% python3 -q
>>> import numpy as np
>>> np.set_printoptions(suppress=True, linewidth=120)
>>> m1 = np.load("test8.npy")
>>> print(m1.round(2) + 0)
[[ 13.76   7.7  -27.22  -2.19   0.04  27.26 -36.98  -3.87  13.5  -13.76]
 [ 13.71   7.64 -27.07  -2.23   0.05  27.12 -36.79  -3.85  13.41 -13.71]
 [ 13.05   6.83 -24.96  -2.72   0.15  25.13 -34.04  -3.51  12.08 -13.05]
 [ 12.79   6.51 -24.14  -2.9    0.19  24.35 -32.97  -3.37  11.56 -12.79]
 [ 12.72   6.43 -23.93  -2.95   0.2   24.15 -32.69  -3.34  11.43 -12.72]
 [ 12.35   6.   -22.78  -3.18   0.24  23.07 -31.19  -3.16  10.72 -12.35]
 [  9.84   3.38 -15.66  -4.31   0.38  16.31 -21.93  -2.15   6.47  -9.84]
 [  9.2    2.8  -14.01  -4.46   0.38  14.73 -19.79  -1.94   5.53  -9.2 ]
 [  8.36   2.09 -11.93  -4.58   0.35  12.74 -17.08  -1.69   4.39  -8.36]
 [  7.8    1.66 -10.62  -4.6    0.31  11.49 -15.38  -1.54   3.69  -7.8 ]
 [  7.73   1.61 -10.47  -4.6    0.31  11.35 -15.19  -1.52   3.61  -7.73]
 [  5.02   0.01  -5.04  -4.01   0.     6.04  -8.05  -1.     1.02  -5.02]
 [  1.5   -0.57  -0.59  -1.53  -0.38   1.23  -1.68  -0.54  -0.27  -1.5 ]
 [  1.24  -0.52  -0.42  -1.27  -0.37   0.98  -1.35  -0.48  -0.26  -1.24]
 [  1.18  -0.51  -0.38  -1.21  -0.37   0.92  -1.28  -0.47  -0.26  -1.18]
 [  0.84  -0.41  -0.2   -0.87  -0.32   0.63  -0.89  -0.38  -0.21  -0.84]
 [  0.6   -0.32  -0.11  -0.63  -0.27   0.44  -0.62  -0.3   -0.17  -0.6 ]
 [  0.23  -0.14  -0.02  -0.23  -0.13   0.16  -0.23  -0.14  -0.07  -0.23]
 [ -0.15   0.11  -0.01   0.15   0.11  -0.1    0.15   0.11   0.05   0.15]
 [ -0.19   0.14  -0.01   0.18   0.14  -0.12   0.19   0.14   0.07   0.19]
 [ -0.23   0.17  -0.02   0.22   0.18  -0.15   0.23   0.17   0.08   0.23]
 [ -0.49   0.4   -0.09   0.44   0.49  -0.32   0.51   0.45   0.17   0.49]
 [ -0.95   1.03  -0.43   0.55   1.63  -0.69   1.24   1.42   0.27   0.95]
 [ -0.97   1.05  -0.45   0.54   1.69  -0.7    1.27   1.47   0.26   0.97]
 [ -1.08   1.35  -0.65   0.29   2.5   -0.91   1.73   2.14   0.17   1.08]
 [ -1.11   1.51  -0.76   0.03   3.05  -1.06   2.05   2.59   0.05   1.11]
 [ -1.12   1.63  -0.84  -0.25   3.56  -1.2    2.36   3.    -0.08   1.12]
 [ -1.1    1.83  -0.95  -0.96   4.64  -1.53   3.05   3.89  -0.44   1.1 ]
 [ -1.06   1.92  -0.99  -1.43   5.28  -1.75   3.49   4.41  -0.69   1.06]
 [ -0.95   2.04  -0.99  -2.46   6.55  -2.21   4.41   5.45  -1.26   0.95]
 [ -0.94   2.05  -0.99  -2.5    6.59  -2.22   4.44   5.48  -1.28   0.94]
 [ -0.71   2.11  -0.86  -4.24   8.51  -3.     5.96   7.06  -2.29   0.71]
 [ -0.69   2.11  -0.84  -4.4    8.68  -3.08   6.1    7.2   -2.39   0.69]
 [ -0.27   2.01  -0.38  -7.21  11.46  -4.39   8.55   9.5   -4.11   0.27]
 [ -0.16   1.96  -0.24  -7.93  12.14  -4.73   9.18  10.06  -4.57   0.16]
 [ -0.05   1.91  -0.08  -8.65  12.8   -5.08   9.81  10.61  -5.02   0.05]
 [  0.04   1.85   0.06  -9.26  13.36  -5.38  10.36  11.07  -5.42  -0.04]
 [  0.1    1.82   0.15  -9.63  13.7   -5.56  10.69  11.35  -5.66  -0.1 ]
 [  0.23   1.73   0.36 -10.5   14.47  -5.99  11.46  12.    -6.22  -0.23]
 [  0.39   1.62   0.62 -11.49  15.35  -6.48  12.35  12.72  -6.87  -0.39]
 [  0.8    1.27   1.39 -14.19  17.66  -7.85  14.78  14.66  -8.66  -0.8 ]
 [  0.97   1.11   1.72 -15.28  18.57  -8.42  15.77  15.42  -9.39  -0.97]
 [  1.22   0.86   2.24 -16.91  19.92  -9.27  17.27  16.55 -10.49  -1.22]
 [  1.8    0.24   3.52 -20.66  22.94 -11.27  20.75  19.11 -13.07  -1.8 ]
 [  1.97   0.04   3.93 -21.8   23.84 -11.89  21.82  19.87 -13.86  -1.97]]
>>> # rows and columns are dependent
>>> U, s, vt = np.linalg.svd(m1)
>>> V = vt[:(s > 1e-8).sum()]
>>> rng = np.random.default_rng(843)
>>> x0 = m1[28] + 3 * m1[2] + rng.integers(2) * np.eye(10)[3]
>>> print(x0.round(2))
[ 38.1   22.41 -75.88  -8.59   5.74  73.65 -98.63  -6.11  35.55 -38.1 ]
>>> print(np.round(V.T @ V, 2))
[[ 0.2  -0.09 -0.04 -0.26 -0.01  0.11 -0.15 -0.04 -0.09 -0.2 ]
 [-0.09  0.19 -0.2   0.14  0.19  0.05 -0.03  0.15  0.14  0.09]
 [-0.04 -0.2   0.33 -0.03 -0.2  -0.2   0.23 -0.13 -0.16  0.04]
 [-0.26  0.14 -0.03  0.5  -0.16 -0.02 -0.03 -0.11  0.24  0.26]
 [-0.01  0.19 -0.2  -0.16  0.45 -0.02  0.13  0.36 -0.01  0.01]
 [ 0.11  0.05 -0.2  -0.02 -0.02  0.21 -0.3  -0.05  0.1  -0.11]
 [-0.15 -0.03  0.23 -0.03  0.13 -0.3   0.43  0.14 -0.15  0.15]
 [-0.04  0.15 -0.13 -0.11  0.36 -0.05  0.14  0.29 -0.01  0.04]
 [-0.09  0.14 -0.16  0.24 -0.01  0.1  -0.15 -0.01  0.19  0.09]
 [-0.2   0.09  0.04  0.26  0.01 -0.11  0.15  0.04  0.09  0.2 ]]
>>> print(np.round(np.diag(V.T @ V), 2))
[0.2  0.19 0.33 0.5  0.45 0.21 0.43 0.29 0.19 0.2 ]
>>> print(np.linalg.matrix_rank(np.vstack([m1, x0])))
4
>>> print(np.round(np.linalg.norm(x0 - V.T @ V @ x0), 2))
0.7
>>> F = np.loadtxt("mat.csv", delimiter=",")
>>> print(F)
[[ -1.   2.  -2.  -2.   2.   0.   3.   0.]
 [  3.   3.  -2.  -2.   3.  -3.   2. -12.]
 [ -2.  -2.  -1.  -1.  -2.  -2.  -1.  -8.]
 [  3.  -2.   2.  -3.  -2.   0.   3.   0.]
 [ -3.   0.   3.   0.  -1.   1.   3.   4.]
 [  0.   3.  -2.  -3.   1.   2.  -3.   8.]
 [ -3.  -2.   2.   3.   1.  -2.  -2.  -8.]
 [ -3.   0.  -3.   1.   2.   1.   0.   4.]
 [ -1.   0.   0.   3.   0.  -1.  -3.  -4.]]
>>> U, s, vt = np.linalg.svd(F)
>>> V = vt[:(s > 1e-8).sum()]
>>> x0 = F[3] + 3 * F[0] + rng.integers(2) * np.eye(8)[3]
>>> print(x0)
[ 0.  4. -4. -8.  4.  0. 12.  0.]
>>> print(np.allclose(V.T @ V @ x0, x0))
True
>>> print(np.linalg.matrix_rank(np.vstack([F, x0])))
7
>>> print(round(float(np.linalg.norm(x0 - V.T @ V @ x0)), 2))
0.0
>>> print(np.round(np.diag(V.T @ V), 2))
[1.   1.   1.   1.   1.   0.06 1.   0.94]
>>> U, s = np.linalg.svd(F)
Traceback (most recent call last):
  File "<python-input-24>", line 1, in <module>
    U, s = np.linalg.svd(F)
    ^^^^
ValueError: too many values to unpack (expected 2)
>>> U, s, vt = np.linalg.svd(F, full_matrices=False)
>>> print(U.shape, s.shape, vt.shape)
(9, 8) (8,) (8, 8)
>>> print(np.round(s / s[0], 2) + 0)
[1.   0.5  0.42 0.3  0.22 0.16 0.09 0.  ]
>>> print((s > 1e-8).sum())
7
>>> M = np.load("dump.npy")
>>> print(M)
[[-0.41  0.81  1.5   1.98  2.21  0.29 -1.81  3.07 -0.18  0.59]
 [ 0.62 -0.8   0.77  1.04 -1.11  1.26 -3.4  -0.84 -0.84  2.55]
 [-3.19 -0.85 -1.4   0.94  3.19  0.34 -0.26  0.18  0.17  0.92]
 [ 0.01 -3.74 -0.63 -2.34 -1.07 -1.12 -1.07  0.84 -0.62 -0.66]
 [ 0.07 -0.14 -0.99 -3.13  1.24 -1.77 -0.53 -1.27  2.54 -1.07]
 [-1.36  1.55  0.15  0.91  0.58  3.83  0.16  0.4   1.73 -1.31]
 [ 1.07 -1.27 -0.55  0.9  -1.54  0.62  1.37  0.17  3.93  0.99]
 [ 0.55 -0.72  1.11 -2.87  0.43 -1.15  1.59  2.36  1.7  -1.5 ]
 [-0.98 -2.36  0.33  2.36  0.99  1.79  0.45  0.74  2.73  0.65]
 [ 2.33 -0.89 -0.52 -0.61 -0.97 -0.63 -1.23 -0.7  -0.01  3.84]
 [ 1.66 -2.88  2.71 -0.04 -1.77  0.11 -0.59  1.71  0.25 -0.27]
 [-0.16 -2.12  2.55 -0.45  1.28 -1.22  1.02  2.7  -1.06 -1.1 ]
 [-2.21 -2.31 -1.83 -1.68  0.59 -0.34 -1.75  1.94 -1.16  0.17]
 [ 2.    0.52 -2.18  1.36 -2.97  0.06  0.99 -1.78 -0.77 -0.74]
 [-1.18 -1.49 -1.08  0.4  -0.09  1.95  0.6  -2.35  1.93 -2.58]
 [ 3.04 -0.98  0.91  1.73 -0.17 -2.13  0.6   0.67 -1.87 -1.44]
 [ 1.18  2.23 -1.15  0.6   0.03  1.78 -2.92 -1.64 -0.41 -1.55]
 [ 2.27 -1.69 -0.77 -1.36  0.32 -0.18 -3.57  0.72 -1.05  0.14]
 [ 1.6  -1.91  1.85  3.25 -0.45  0.63  1.21 -0.3   0.03 -1.63]
 [ 0.57  2.42 -0.43  1.99  1.06 -0.4   2.8   2.19 -0.72  0.43]
 [-0.9  -0.03  0.6   2.47  1.82 -2.64  0.24  0.23  2.16  1.63]
 [ 1.38  3.45 -2.07 -1.16  0.9  -1.2   1.26 -0.54 -0.42 -1.12]
 [-0.99  1.63  2.04 -1.86  1.67 -1.82 -1.99 -0.79 -1.75  0.14]
 [-0.12 -0.36 -2.46 -0.36  2.58  1.07 -3.16 -0.04 -0.36 -0.85]
 [-1.5  -0.31  0.31 -1.32 -2.25  0.32  2.18 -3.28 -0.31  0.16]
 [ 0.7  -2.03  1.62  1.95 -0.5   0.44 -0.21  2.49  2.61 -0.65]
 [-1.42 -2.23 -0.99 -0.57 -1.84 -0.31  2.93 -0.96 -1.05 -1.61]
 [ 1.89 -2.06 -0.69  1.18  2.67  1.36  0.37  0.29  1.01 -2.26]]
>>> O, V = np.linalg.qr(M[:, :4])[0], np.linalg.qr(M[:, 4:])[0]
>>> s = np.linalg.svd(O.T @ V, compute_uv=False)
>>> print(np.round(np.linalg.norm(O @ O.T - V @ V.T, 2), 2))
1.0
>>> print((s > 0.9).sum())
0
>>> U, s, vt = np.linalg.svd(M, full_matrices=False)
>>> print(round(float(np.sqrt((s ** 2).sum())), 2), round(np.linalg.norm(M), 2))
26.45 26.45
>>> print(np.round(vt @ vt.T, 2) + 0)
[[1. 0. 0. 0. 0. 0. 0. 0. 0. 0.]
 [0. 1. 0. 0. 0. 0. 0. 0. 0. 0.]
 [0. 0. 1. 0. 0. 0. 0. 0. 0. 0.]
 [0. 0. 0. 1. 0. 0. 0. 0. 0. 0.]
 [0. 0. 0. 0. 1. 0. 0. 0. 0. 0.]
 [0. 0. 0. 0. 0. 1. 0. 0. 0. 0.]
 [0. 0. 0. 0. 0. 0. 1. 0. 0. 0.]
 [0. 0. 0. 0. 0. 0. 0. 1. 0. 0.]
 [0. 0. 0. 0. 0. 0. 0. 0. 1. 0.]
 [0. 0. 0. 0. 0. 0. 0. 0. 0. 1.]]
>>> print(np.round(np.cumsum(s ** 2) / np.sum(s ** 2), 2))
[0.18 0.35 0.49 0.62 0.74 0.83 0.89 0.95 0.99 1.  ]
>>> print(np.allclose(U * s @ vt, M))
True
>>> A2 = np.array([[1, -2, 3, -2, -3],
...     [2, -3, 3, 0, -1],
...     [-1, -2, 3, 0, 0],
...     [-2, -2, -3, 3, -2],
...     [1, -2, 0, 3, 1]])
>>> feats = np.tril(A2)
>>> print(feats)
[[ 1  0  0  0  0]
 [ 2 -3  0  0  0]
 [-1 -2  3  0  0]
 [-2 -2 -3  3  0]
 [ 1 -2  0  3  1]]
>>> # triangular, det is the product of the diagonal
>>> A2 = F / np.linalg.norm(F, axis=1)
Traceback (most recent call last):
  File "<python-input-44>", line 1, in <module>
    A2 = F / np.linalg.norm(F, axis=1)
         ~~^~~~~~~~~~~~~~~~~~~~~~~~~~~
ValueError: operands could not be broadcast together with shapes (9,8) (9,) 
>>> A2 = F / np.linalg.norm(F, axis=1, keepdims=True)
>>> cov = A2 @ A2.T
>>> print(cov[7].round(2))
[ 0.34 -0.57 -0.52 -0.56  0.35  0.62 -0.41  1.   -0.29]
>>> print((cov - 2 * np.eye(9)).round(6).argmax(axis=1))
[7 2 6 4 7 7 8 5 6]
>>> print(np.argwhere(np.triu(np.abs(cov) > 0.95, 1)))
[]
>>> A2 = np.array([[-2, 2], [-1, -2]])
>>> W2 = np.kron(A2, feats)
>>> print(W2)
[[-2  0  0  0  0  2  0  0  0  0]
 [-4  6  0  0  0  4 -6  0  0  0]
 [ 2  4 -6  0  0 -2 -4  6  0  0]
 [ 4  4  6 -6  0 -4 -4 -6  6  0]
 [-2  4  0 -6 -2  2 -4  0  6  2]
 [-1  0  0  0  0 -2  0  0  0  0]
 [-2  3  0  0  0 -4  6  0  0  0]
 [ 1  2 -3  0  0  2  4 -6  0  0]
 [ 2  2  3 -3  0  4  4  6 -6  0]
 [-1  2  0 -3 -1 -2  4  0 -6 -2]]
>>> f = np.array([-1, 2, 2, -1, -2, -2, -1, 2, 2, 0])
>>> A2 = W2 + np.outer(f, np.eye(10)[8])
>>> print(np.linalg.matrix_rank(np.linalg.inv(A2) - np.linalg.inv(W2), tol=1e-8))
1
>>> print(A2)
[[-2.  0.  0.  0.  0.  2.  0.  0. -1.  0.]
 [-4.  6.  0.  0.  0.  4. -6.  0.  2.  0.]
 [ 2.  4. -6.  0.  0. -2. -4.  6.  2.  0.]
 [ 4.  4.  6. -6.  0. -4. -4. -6.  5.  0.]
 [-2.  4.  0. -6. -2.  2. -4.  0.  4.  2.]
 [-1.  0.  0.  0.  0. -2.  0.  0. -2.  0.]
 [-2.  3.  0.  0.  0. -4.  6.  0. -1.  0.]
 [ 1.  2. -3.  0.  0.  2.  4. -6.  2.  0.]
 [ 2.  2.  3. -3.  0.  4.  4.  6. -4.  0.]
 [-1.  2.  0. -3. -1. -2.  4.  0. -6. -2.]]
>>> print(np.round(np.linalg.det(A2) / np.linalg.det(W2), 2), np.round(1 + np.linalg.solve(W2, f)[8], 2))
1.26 1.26
>>> print(np.linalg.cond(feats) > 100)
False
>>> print(round(np.log10(np.linalg.cond(feats))))
2
>>> print(np.argsort(-np.linalg.norm(feats, axis=0).round(6), kind="stable")[:3])
[1 2 3]
>>> A2 = np.array([[-1, -2], [-1, 2], [0, -1], [2, -2], [-2, -2]])
>>> print(A2.T @ feats.T)
[[ -1   1   3  10   5]
 [ -2 -10  -5  -3 -14]]
>>> print(np.einsum("ik,kj->ji", feats, A2))
[[ -1   1   3  10   5]
 [ -2 -10  -5  -3 -14]]
>>> print(np.einsum("ij->j", feats))
[ 1 -9  0  6  1]
>>> arr = np.maximum(np.array([[-3, -1],
...     [5, -1],
...     [0, -2],
...     [0, -4],
...     [3, -2],
...     [3, -2],
...     [5, 2],
...     [0, -2],
...     [-3, 2],
...     [-3, -5],
...     [-1, -4],
...     [4, 0],
...     [1, -4],
...     [5, -2],
...     [1, -1],
...     [-5, -4],
...     [-2, 2],
...     [-1, -3],
...     [-5, -4],
...     [2, 4],
...     [1, -1],
...     [-1, 4],
...     [-3, 3],
...     [5, 2],
...     [2, -2],
...     [5, 3],
...     [5, 4],
...     [2, 4],
...     [1, 3],
...     [4, 0],
...     [-4, 1],
...     [2, -3],
...     [4, 4],
...     [1, -2],
...     [5, -5],
...     [-3, 2]]) @ np.array([[-8, 4, 0, 3], [4, -9, -8, 0]]) + np.array([3, 0, 0, 2]), 0)
>>> print(arr)
[[23  0  8  0]
 [ 0 29  8 17]
 [ 0 18 16  2]
 [ 0 36 32  2]
 [ 0 30 16 11]
 [ 0 30 16 11]
 [ 0  2  0 17]
 [ 0 18 16  2]
 [35  0  0  0]
 [ 7 33 40  0]
 [ 0 32 32  0]
 [ 0 16  0 14]
 [ 0 40 32  5]
 [ 0 38 16 17]
 [ 0 13  8  5]
 [27 16 32  0]
 [27  0  0  0]
 [ 0 23 24  0]
 [27 16 32  0]
 [ 3  0  0  8]
 [ 0 13  8  5]
 [27  0  0  0]
 [39  0  0  0]
 [ 0  2  0 17]
 [ 0 26 16  8]
 [ 0  0  0 17]
 [ 0  0  0 17]
 [ 3  0  0  8]
 [ 7  0  0  5]
 [ 0 16  0 14]
 [39  0  0  0]
 [ 0 35 24  8]
 [ 0  0  0 14]
 [ 0 22 16  5]
 [ 0 65 40 17]
 [35  0  0  0]]
>>> # rows 4 and 5 are equal
>>> print(np.linalg.cond(F) > 100)
True
>>> print(np.linalg.matrix_rank(F, rtol=0.1))
6
>>> print(np.argsort(-np.linalg.norm(F, axis=0).round(6), kind="stable")[:3])
[7 6 0]
